% ipython --no-banner

In [1]: import numpy as np

In [2]: from numpy import linalg as LA

In [3]: np.set_printoptions(precision=2, suppress=True, linewidth=200)

In [4]: tidy = lambda a: np.round(a, 2) + 0

In [5]: M = np.array([[3, -3, -5, 3], [-1, -3, 3, -1], [1, 5, 2, -2], [4, 0, -8, 4]])

In [6]: print(tidy(LA.det(2 * M)), tidy(LA.det(M)))
0.0 0.0

In [7]: print(np.kron(np.eye(2, dtype=int), M))
[[ 3 -3 -5  3  0  0  0  0]
 [-1 -3  3 -1  0  0  0  0]
 [ 1  5  2 -2  0  0  0  0]
 [ 4  0 -8  4  0  0  0  0]
 [ 0  0  0  0  3 -3 -5  3]
 [ 0  0  0  0 -1 -3  3 -1]
 [ 0  0  0  0  1  5  2 -2]
 [ 0  0  0  0  4  0 -8  4]]

In [8]: rng = np.random.default_rng(48)

In [9]: z = rng.integers(0, 2, 3)

In [10]: F = np.array([[-8, -6, -7], [-1, -6, 9], [-2, -3, -1]]) * (z[:, None] == z)

In [11]: print(F)
[[-8 -6 -7]
 [-1 -6  9]
 [-2 -3 -1]]

In [12]: proj = np.triu(np.array([[4, 0, 1], [7, -5, 6], [-6, 3, 5]]), 1) + np.eye(3)

In [13]: B = proj @ F @ LA.inv(proj)

In [14]: print(tidy(LA.det(B)))
-87.0

In [15]: print(tidy(np.poly(B)))
[ 1. 15. 69. 87.]

In [16]: print(proj @ F - F @ proj)
[[ -2.  -3.  43.]
 [-12. -18.  31.]
 [  0.   0.  20.]]

In [17]: U, sigma, VT = LA.svd(F)

In [18]: print(tidy(sigma))
[12.87 10.72  0.63]

In [19]: B = U[:, :2] @ np.diag(sigma[:2]) @ VT[:2]

In [20]: print(tidy(LA.norm(F - B) / LA.norm(F)))
0.04

In [21]: print(tidy(LA.norm(F - B, 2)), tidy(sigma[2]))
0.63 0.63

In [22]: r0 = np.array([1, 0, 2])

In [23]: B = F + np.outer(r0, np.eye(3)[0])

In [24]: print(tidy(LA.det(B) / LA.det(F)), tidy(1 + LA.solve(F, r0)[0]))
2.83 2.83

In [25]: print(np.argsort(-LA.norm(M, axis=0).round(6), kind="stable")[:3])
[2 1 3]

In [26]: print([round(float(x), 2) for x in LA.svd(M, compute_uv=False)[:3]])
[12.54, 6.48, 1.66]

In [27]: print(LA.matrix_rank(M, rtol=0.1))
3

In [28]: O, vecs = LA.qr(F[:, :1])[0], LA.qr(F[:, 1:])[0]

In [29]: sigma = LA.svd(O.T @ vecs, compute_uv=False)

In [30]: print(tidy(sigma))
[0.99]

In [31]: print(tidy(LA.norm(O @ O.T - vecs @ vecs.T, 2)))
1.0
